$ python3 -q
>>> import numpy as np
>>> from numpy import linalg as LA
>>> np.set_printoptions(precision=2, suppress=True, linewidth=100)
>>> rnd = lambda a: np.round(a, 2) + 0
>>> arr = np.load("sample10.npy")
>>> rnd(arr)
array([[-0.35, -2.35,  2.02, -1.41,  1.22,  1.67],
       [-0.35, -0.27,  1.19,  1.79,  2.5 , -2.21],
       [ 3.13, -2.05, -1.09,  0.9 , -0.03, -0.13],
       [-1.22, -1.56, -1.99, -2.02,  0.3 , -1.98],
       [ 1.74,  0.85,  2.02, -1.96, -0.89, -1.89],
       [ 1.22,  1.74, -1.14, -1.43,  2.71,  0.89]])
>>> rnd(arr.T @ arr)
array([[16.,  0.,  0.,  0.,  0.,  0.],
       [ 0., 16.,  0.,  0.,  0.,  0.],
       [ 0.,  0., 16.,  0.,  0.,  0.],
       [ 0.,  0.,  0., 16.,  0.,  0.],
       [ 0.,  0.,  0.,  0., 16.,  0.],
       [ 0.,  0.,  0.,  0.,  0., 16.]])
>>> rnd(arr[:, 5] @ arr[:, 3])
np.float64(0.0)
>>> rnd(LA.svd(arr, compute_uv=False))
array([4., 4., 4., 4., 4., 4.])
>>> rnd(arr @ arr.T)
array([[16.,  0.,  0.,  0.,  0.,  0.],
       [ 0., 16.,  0.,  0.,  0.,  0.],
       [ 0.,  0., 16.,  0.,  0.,  0.],
       [ 0.,  0.,  0., 16.,  0.,  0.],
       [ 0.,  0.,  0.,  0., 16.,  0.],
       [ 0.,  0.,  0.,  0.,  0., 16.]])
>>> E = np.loadtxt("x.csv", delimiter=",")
>>> E
array([[  0.44, -18.68,   7.81, -18.83],
       [  0.66, -18.64,   8.21, -20.91],
       [  8.66,  14.91,  -5.97,  -0.57],
       [ -0.99,   3.2 ,  16.49,   0.25],
       [  9.63,  17.7 ,  -6.41,  -0.77],
       [ -1.62, -18.8 ,   7.61, -22.52],
       [ -0.9 ,   0.96,  16.58,   1.23],
       [ -2.37,   1.65,  17.99,   0.78],
       [ -2.23,   3.01,  17.2 ,   0.87],
       [  0.16, -17.63,   7.7 , -20.98],
       [ -0.65,   2.14,  17.02,   1.02],
       [ -1.93,   4.5 ,  16.89,  -0.06],
       [ -0.76,   3.05,  17.06,  -0.45],
       [ -2.75,   3.27,  16.1 ,   3.46],
       [ -3.25,   3.39,  18.62,   1.79],
       [ 10.86,  15.81,  -4.29,   0.63],
       [  0.4 , -17.36,   6.37, -19.18],
       [  9.06,  15.53,  -5.1 ,  -0.45],
       [ -3.61,   1.86,  17.4 ,   0.16],
       [  8.41,  15.73,  -3.91,  -1.41],
       [  0.54, -17.19,   8.51, -19.72],
       [ -1.48,   1.51,  17.78,   1.14],
       [  0.14, -17.17,   6.44, -21.08],
       [  6.77,  15.77,  -3.45,   0.77],
       [  0.37,   3.78,  16.62,   0.48]])
>>> Xc = E - E.mean(axis=0)
>>> vecs = LA.svd(Xc)[2][:3]
>>> Y = Xc - Xc @ vecs.T @ vecs
>>> rnd(np.cov(Xc @ vecs.T, rowvar=False))
array([[248.48,   0.  ,   0.  ],
       [  0.  , 107.75,   0.  ],
       [  0.  ,   0.  ,   0.95]])
>>> rnd((Xc @ vecs.T).std(axis=0))
array([15.44, 10.17,  0.96])
>>> rnd(LA.norm(Y) / LA.norm(Xc))
np.float64(0.05)
>>> A = np.loadtxt("run18.csv", delimiter=",")
>>> rnd(A)
array([[0.33, 0.33, 0.33],
       [0.  , 1.  , 0.  ],
       [0.  , 0.  , 1.  ]])
>>> # triangular: eigenvalues sit on the diagonal
>>> u = np.array([2, 1])
>>> rnd(np.array([np.convolve(row, u, "same") for row in A]))
array([[0.67, 1.  , 1.  ],
       [0.  , 2.  , 1.  ],
       [0.  , 0.  , 2.  ]])
>>> np.correlate(A[1], A[2], "full")
array([0., 1., 0., 0., 0.])
>>> np.cross(A[1, :3], A[2, :3])
array([1., 0., 0.])
>>> np.polyval(u, A[1])
array([1., 3., 1.])
